% python3 -q
>>> import numpy as np
>>> np.set_printoptions(suppress=True, linewidth=120)
>>> A2 = np.array([[-8, 3, 1],
...     [-5, -5, 0],
...     [7, -8, 6],
...     [5, -2, 0],
...     [2, 7, -7],
...     [-8, -2, 1],
...     [6, 3, 9],
...     [1, 2, -2],
...     [9, -2, -3],
...     [3, -9, -2],
...     [9, -7, 7],
...     [1, 1, 5]])
>>> W2 = np.array([[-5, -2, 4, -4, 5, 5, -5, 2],
...     [-1, -2, 2, 5, 4, 3, 3, -5],
...     [4, -3, -1, 3, -3, -2, 4, -3]])
>>> arr = A2 @ W2
>>> arr
array([[ 41,   7, -27,  50, -31, -33,  53, -34],
       [ 30,  20, -30,  -5, -45, -40,  10,  15],
       [ -3, -16,   6, -50, -15,  -1, -35,  36],
       [-23,  -6,  16, -30,  17,  19, -31,  20],
       [-45,   3,  29,   6,  59,  45, -17, -10],
       [ 46,  17, -37,  25, -51, -48,  38,  -9],
       [  3, -45,  21,  18,  15,  21,  15, -30],
       [-15,   0,  10,   0,  19,  15,  -7,  -2],
       [-55,  -5,  35, -55,  46,  45, -63,  37],
       [-14,  18,  -4, -63, -15,  -8, -50,  57],
       [-10, -25,  15, -50,  -4,  10, -38,  32],
       [ 14, -19,   1,  16,  -6,  -2,  18, -18]])
>>> rk = np.linalg.matrix_rank(arr)
>>> rk
np.int64(3)
>>> N = np.linalg.svd(arr)[2][rk:].T
>>> np.allclose(arr @ N, 0)
True
>>> [int(np.linalg.matrix_rank(np.delete(arr, i, axis=0))) for i in range(12)]
[3, 3, 3, 3, 3, 3, 3, 3, 3, 3, 3, 3]
>>> N.shape
(8, 5)
>>> Uu, sig = np.linalg.svd(arr)
Traceback (most recent call last):
  File "<python-input-12>", line 1, in <module>
    Uu, sig = np.linalg.svd(arr)
    ^^^^^^^
ValueError: too many values to unpack (expected 2)
>>> Uu, sig, Vt = np.linalg.svd(arr, full_matrices=False)
>>> np.allclose(Uu * sig @ Vt, arr)
True
>>> (sig > 1e-8).sum()
np.int64(3)
>>> np.round(Uu.T @ arr @ Vt.T, 2) + 0
array([[242.59,   0.  ,   0.  ,   0.  ,   0.  ,   0.  ,   0.  ,   0.  ],
       [  0.  , 152.49,   0.  ,   0.  ,   0.  ,   0.  ,   0.  ,   0.  ],
       [  0.  ,   0.  ,  66.13,   0.  ,   0.  ,   0.  ,   0.  ,   0.  ],
       [  0.  ,   0.  ,   0.  ,   0.  ,   0.  ,   0.  ,   0.  ,   0.  ],
       [  0.  ,   0.  ,   0.  ,   0.  ,   0.  ,   0.  ,   0.  ,   0.  ],
       [  0.  ,   0.  ,   0.  ,   0.  ,   0.  ,   0.  ,   0.  ,   0.  ],
       [  0.  ,   0.  ,   0.  ,   0.  ,   0.  ,   0.  ,   0.  ,   0.  ],
       [  0.  ,   0.  ,   0.  ,   0.  ,   0.  ,   0.  ,   0.  ,   0.  ]])
>>> np.round(Vt @ Vt.T, 2) + 0
array([[1., 0., 0., 0., 0., 0., 0., 0.],
       [0., 1., 0., 0., 0., 0., 0., 0.],
       [0., 0., 1., 0., 0., 0., 0., 0.],
       [0., 0., 0., 1., 0., 0., 0., 0.],
       [0., 0., 0., 0., 1., 0., 0., 0.],
       [0., 0., 0., 0., 0., 1., 0., 0.],
       [0., 0., 0., 0., 0., 0., 1., 0.],
       [0., 0., 0., 0., 0., 0., 0., 1.]])
>>> Uu.shape, sig.shape, Vt.shape
((12, 8), (8,), (8, 8))
>>> np.round(Uu.T @ Uu, 2) + 0
array([[1., 0., 0., 0., 0., 0., 0., 0.],
       [0., 1., 0., 0., 0., 0., 0., 0.],
       [0., 0., 1., 0., 0., 0., 0., 0.],
       [0., 0., 0., 1., 0., 0., 0., 0.],
       [0., 0., 0., 0., 1., 0., 0., 0.],
       [0., 0., 0., 0., 0., 1., 0., 0.],
       [0., 0., 0., 0., 0., 0., 1., 0.],
       [0., 0., 0., 0., 0., 0., 0., 1.]])
>>> round(np.sqrt((sig ** 2).sum()), 2), np.round(np.linalg.norm(arr), 2)
(np.float64(294.07), np.float64(294.07))
>>> Uu, sig, Vt = np.linalg.svd(arr)
>>> sig.round(2) + 0
array([242.59, 152.49,  66.13,   0.  ,   0.  ,   0.  ,   0.  ,   0.  ])
>>> A2 = Uu[:, :3] @ np.diag(sig[:3]) @ Vt[:3]
>>> A2.round(2) + 0
array([[ 41.,   7., -27.,  50., -31., -33.,  53., -34.],
       [ 30.,  20., -30.,  -5., -45., -40.,  10.,  15.],
       [ -3., -16.,   6., -50., -15.,  -1., -35.,  36.],
       [-23.,  -6.,  16., -30.,  17.,  19., -31.,  20.],
       [-45.,   3.,  29.,   6.,  59.,  45., -17., -10.],
       [ 46.,  17., -37.,  25., -51., -48.,  38.,  -9.],
       [  3., -45.,  21.,  18.,  15.,  21.,  15., -30.],
       [-15.,   0.,  10.,   0.,  19.,  15.,  -7.,  -2.],
       [-55.,  -5.,  35., -55.,  46.,  45., -63.,  37.],
       [-14.,  18.,  -4., -63., -15.,  -8., -50.,  57.],
       [-10., -25.,  15., -50.,  -4.,  10., -38.,  32.],
       [ 14., -19.,   1.,  16.,  -6.,  -2.,  18., -18.]])
>>> np.linalg.matrix_rank(A2)
np.int64(3)
>>> np.round(np.abs(arr - A2).max(), 2)
np.float64(0.0)
>>> np.round(np.linalg.norm(arr - A2, 2), 2), round(float(sig[3]), 2)
(np.float64(0.0), 0.0)
>>> Uu, sig, Vt = np.linalg.svd(arr)
>>> vecs = Vt[:(sig > 1e-8).sum()]
>>> rng = np.random.default_rng(19)
>>> x0 = arr[1] + 5 * arr[8] + rng.integers(2) * np.eye(8)[2]
>>> x0
array([-245.,   -5.,  146., -280.,  185.,  185., -305.,  200.])
>>> round(float(np.linalg.norm(x0 - vecs.T @ vecs @ x0)), 2)
0.9
>>> np.allclose(vecs.T @ vecs @ x0, x0)
False
>>> A2 = np.array([[-2, 2, -3, -3], [-2, 3, 1, -3], [0, -3, 0, 2], [-3, 2, 1, -1]])
>>> W2 = np.array([[3, -2, -1, 2, 3, 3, -2, -2],
...     [-3, 2, 0, -3, 1, 1, 3, 2],
...     [-1, -2, 0, -1, 1, -1, 0, 2],
...     [-2, -2, 1, 0, 3, 3, 2, -3],
...     [1, -1, 2, -3, -3, 2, 1, 3],
...     [-1, -2, -1, -2, -2, 3, 2, 3],
...     [-2, 0, -2, 0, -3, -1, 2, -2],
...     [-2, 3, 2, -2, 2, -3, 1, -2]])
>>> J = np.block([[A2, np.zeros((4, 8))], [np.zeros((8, 4)), W2]])
>>> J
array([[-2.,  2., -3., -3.,  0.,  0.,  0.,  0.,  0.,  0.,  0.,  0.],
       [-2.,  3.,  1., -3.,  0.,  0.,  0.,  0.,  0.,  0.,  0.,  0.],
       [ 0., -3.,  0.,  2.,  0.,  0.,  0.,  0.,  0.,  0.,  0.,  0.],
       [-3.,  2.,  1., -1.,  0.,  0.,  0.,  0.,  0.,  0.,  0.,  0.],
       [ 0.,  0.,  0.,  0.,  3., -2., -1.,  2.,  3.,  3., -2., -2.],
       [ 0.,  0.,  0.,  0., -3.,  2.,  0., -3.,  1.,  1.,  3.,  2.],
       [ 0.,  0.,  0.,  0., -1., -2.,  0., -1.,  1., -1.,  0.,  2.],
       [ 0.,  0.,  0.,  0., -2., -2.,  1.,  0.,  3.,  3.,  2., -3.],
       [ 0.,  0.,  0.,  0.,  1., -1.,  2., -3., -3.,  2.,  1.,  3.],
       [ 0.,  0.,  0.,  0., -1., -2., -1., -2., -2.,  3.,  2.,  3.],
       [ 0.,  0.,  0.,  0., -2.,  0., -2.,  0., -3., -1.,  2., -2.],
       [ 0.,  0.,  0.,  0., -2.,  3.,  2., -2.,  2., -3.,  1., -2.]])
>>> idx = rng.permutation(12)
>>> A2 = J[:, idx] * rng.choice([-1, 1], 12)
>>> A2
array([[-0., -0.,  0., -0., -2.,  0., -0., -3., -0., -2., -3.,  0.],
       [-0., -0.,  0., -0., -2.,  0., -0.,  1., -0., -3., -3.,  0.],
       [-0., -0.,  0., -0.,  0.,  0., -0.,  0., -0.,  3.,  2.,  0.],
       [-0., -0.,  0., -0., -3.,  0., -0.,  1., -0., -2., -1.,  0.],
       [-3., -3.,  2., -3.,  0., -2.,  2.,  0.,  1., -0.,  0., -2.],
       [-1., -1., -3.,  3.,  0.,  3., -2.,  0., -0., -0.,  0.,  2.],
       [ 1., -1., -1.,  1.,  0.,  0.,  2.,  0., -0., -0.,  0.,  2.],
       [-3., -3.,  0.,  2.,  0.,  2.,  2.,  0., -1., -0.,  0., -3.],
       [-2.,  3., -3., -1.,  0.,  1.,  1.,  0., -2., -0.,  0.,  3.],
       [-3.,  2., -2.,  1.,  0.,  2.,  2.,  0.,  1., -0.,  0.,  3.],
       [ 1.,  3.,  0.,  2.,  0.,  2., -0.,  0.,  2., -0.,  0., -2.],
       [ 3., -2., -2.,  2.,  0.,  1., -3.,  0., -2., -0.,  0., -2.]])
>>> Uu, _, Vt = np.linalg.svd(J.T @ A2)
>>> np.round(np.linalg.lstsq(J, A2)[0], 2) + 0
array([[ 0.,  0.,  0.,  0.,  1.,  0.,  0.,  0.,  0.,  0.,  0.,  0.],
       [ 0.,  0.,  0.,  0.,  0.,  0.,  0.,  0.,  0., -1.,  0.,  0.],
       [ 0.,  0.,  0.,  0.,  0.,  0.,  0.,  1.,  0.,  0.,  0.,  0.],
       [ 0.,  0.,  0.,  0.,  0.,  0.,  0.,  0.,  0.,  0.,  1.,  0.],
       [ 0.,  0.,  0., -1.,  0.,  0.,  0.,  0.,  0.,  0.,  0.,  0.],
       [ 0.,  0.,  0.,  0.,  0.,  0., -1.,  0.,  0.,  0.,  0.,  0.],
       [ 0.,  0.,  0.,  0.,  0.,  0.,  0.,  0., -1.,  0.,  0.,  0.],
       [ 0.,  0.,  1.,  0.,  0.,  0.,  0.,  0.,  0.,  0.,  0.,  0.],
       [ 0., -1.,  0.,  0.,  0.,  0.,  0.,  0.,  0.,  0.,  0.,  0.],
       [-1.,  0.,  0.,  0.,  0.,  0.,  0.,  0.,  0.,  0.,  0.,  0.],
       [ 0.,  0.,  0.,  0.,  0.,  1.,  0.,  0.,  0.,  0.,  0.,  0.],
       [ 0.,  0.,  0.,  0.,  0.,  0.,  0.,  0.,  0.,  0.,  0.,  1.]])
>>> idx
array([ 9,  8,  7,  4,  0, 10,  5,  2,  6,  1,  3, 11])
>>> J.sum(axis=1)
array([-6., -1., -1., -1.,  4.,  3., -2.,  2.,  2.,  0., -8., -1.])
>>> np.count_nonzero(J)
np.int64(72)
>>> J - J[0]
array([[ 0.,  0.,  0.,  0.,  0.,  0.,  0.,  0.,  0.,  0.,  0.,  0.],
       [ 0.,  1.,  4.,  0.,  0.,  0.,  0.,  0.,  0.,  0.,  0.,  0.],
       [ 2., -5.,  3.,  5.,  0.,  0.,  0.,  0.,  0.,  0.,  0.,  0.],
       [-1.,  0.,  4.,  2.,  0.,  0.,  0.,  0.,  0.,  0.,  0.,  0.],
       [ 2., -2.,  3.,  3.,  3., -2., -1.,  2.,  3.,  3., -2., -2.],
       [ 2., -2.,  3.,  3., -3.,  2.,  0., -3.,  1.,  1.,  3.,  2.],
       [ 2., -2.,  3.,  3., -1., -2.,  0., -1.,  1., -1.,  0.,  2.],
       [ 2., -2.,  3.,  3., -2., -2.,  1.,  0.,  3.,  3.,  2., -3.],
       [ 2., -2.,  3.,  3.,  1., -1.,  2., -3., -3.,  2.,  1.,  3.],
       [ 2., -2.,  3.,  3., -1., -2., -1., -2., -2.,  3.,  2.,  3.],
       [ 2., -2.,  3.,  3., -2.,  0., -2.,  0., -3., -1.,  2., -2.],
       [ 2., -2.,  3.,  3., -2.,  3.,  2., -2.,  2., -3.,  1., -2.]])
>>> np.unravel_index(np.abs(J).argmax(), J.shape)
(np.int64(0), np.int64(2))
>>> np.round(J.mean(axis=0), 2)
array([-0.58,  0.33, -0.08, -0.42, -0.58, -0.33,  0.08, -0.75,  0.17,  0.58,  0.75,  0.08])
>>> round(float(np.linalg.norm(J)), 2)
18.68
>>> np.linalg.matrix_rank(J)
np.int64(12)
>>> J.shape
(12, 12)
>>> np.round(np.linalg.svd(J, compute_uv=False), 2)
array([9.76, 8.58, 7.7 , 7.18, 5.39, 3.52, 3.42, 2.93, 2.33, 1.29, 0.75, 0.12])
>>> J[:, 12]
Traceback (most recent call last):
  File "<python-input-54>", line 1, in <module>
    J[:, 12]
    ~^^^^^^^
IndexError: index 12 is out of bounds for axis 1 with size 12
